$ python3 -q
>>> import numpy as np
>>> np.set_printoptions(suppress=True, linewidth=160)
>>> def rnd(a):
...     return np.round(a, 1) + 0
... 
>>> M = np.load("dump.npy")
>>> M
array([[ -1.2,   0.4, -22. ,   0. ],
       [ -0.7,   0.3, -26. ,  -0.9],
       [  0.2,  -0.4,  24. ,   0.1]])
>>> U, s, VT = np.linalg.svd(M)
>>> rnd(s)
array([41.7,  0.8,  0.6])
>>> A2 = U[:, :1] @ np.diag(s[:1]) @ VT[:1]
>>> rnd(A2)
array([[ -0.6,   0.3, -22. ,  -0.3],
       [ -0.7,   0.4, -26. ,  -0.4],
       [  0.7,  -0.4,  24. ,   0.4]])
>>> print(np.linalg.matrix_rank(M, rtol=0.05))
1
>>> A2 = np.array([[0, -1], [-2, -1]])
>>> Z = np.kron(A2, M)
>>> Z
array([[ -0. ,   0. ,  -0. ,   0. ,   1.2,  -0.4,  22. ,  -0. ],
       [ -0. ,   0. ,  -0. ,  -0. ,   0.7,  -0.3,  26. ,   0.9],
       [  0. ,  -0. ,   0. ,   0. ,  -0.2,   0.4, -24. ,  -0.1],
       [  2.4,  -0.8,  44. ,  -0. ,   1.2,  -0.4,  22. ,  -0. ],
       [  1.4,  -0.6,  52. ,   1.8,   0.7,  -0.3,  26. ,   0.9],
       [ -0.4,   0.8, -48. ,  -0.2,  -0.2,   0.4, -24. ,  -0.1]])
>>> rnd(np.linalg.norm(M, 2) / np.linalg.norm(M))
np.float64(1.0)
>>> print(np.linalg.cond(M) > 100)
False
>>> np.argsort(-np.linalg.norm(M, axis=0).round(6), kind="stable")[:3]
array([2, 0, 3])
>>> x = np.array([-2, 2, -1, -2])
>>> rnd(np.einsum("ij,j->i", M, x))
array([ 25.2,  29.8, -25.4])
>>> (M * x).sum(axis=1)
array([ 25.2,  29.8, -25.4])
>>> print(rnd(np.linalg.norm(M, 2)))
41.7
>>> rnd(M[0] @ M[1])
np.float64(573.0)
>>> rnd(np.linalg.norm(M, 1)), rnd(np.linalg.norm(M, np.inf))
(np.float64(72.0), np.float64(27.9))
>>> rnd(np.linalg.norm(M[0] - M[1]))
np.float64(4.1)
>>> rnd(np.linalg.norm(M[0], 1)), rnd(np.linalg.norm(M[0], np.inf))
(np.float64(23.6), np.float64(22.0))
>>> rnd(np.linalg.norm(M, axis=1))
array([22., 26., 24.])
>>> q, _ = np.linalg.qr(np.array([[0.7, 0.4, 0.5, -0.7],
...     [-1.0, -1.4, 0.3, -0.5],
...     [0.7, -0.4, 1.5, 0.3],
...     [0.4, -1.7, -1.3, -0.9]]))
>>> E = -2 * q
>>> rnd(E)
array([[ 1. , -0.1,  0.3,  1.7],
       [-1.4,  1. ,  0.8,  0.7],
       [ 1. ,  0.6,  1.5, -0.7],
       [ 0.5,  1.7, -1. ,  0. ]])
>>> W1 = np.array([[-8, 8, -7, 9, -1, 6],
...     [2, -7, -4, 6, 9, -4],
...     [8, -7, -8, 6, 6, 3],
...     [8, 1, 3, -6, 7, 4]])
>>> b = np.array([-2, -2, 1, 0, 0, 1])
>>> hid = np.maximum(E @ W1 + b, 0)
>>> print(rnd((hid > 0).mean(axis=0)))
[0.5 0.2 0.2 0.5 1.  0.5]
>>> Z = np.array([[3, -1], [2, 0], [0, -2], [3, 2], [-2, -3], [-3, -3]])
>>> (hid @ Z).round(6).argmax(axis=1)
array([0, 0, 0, 0])
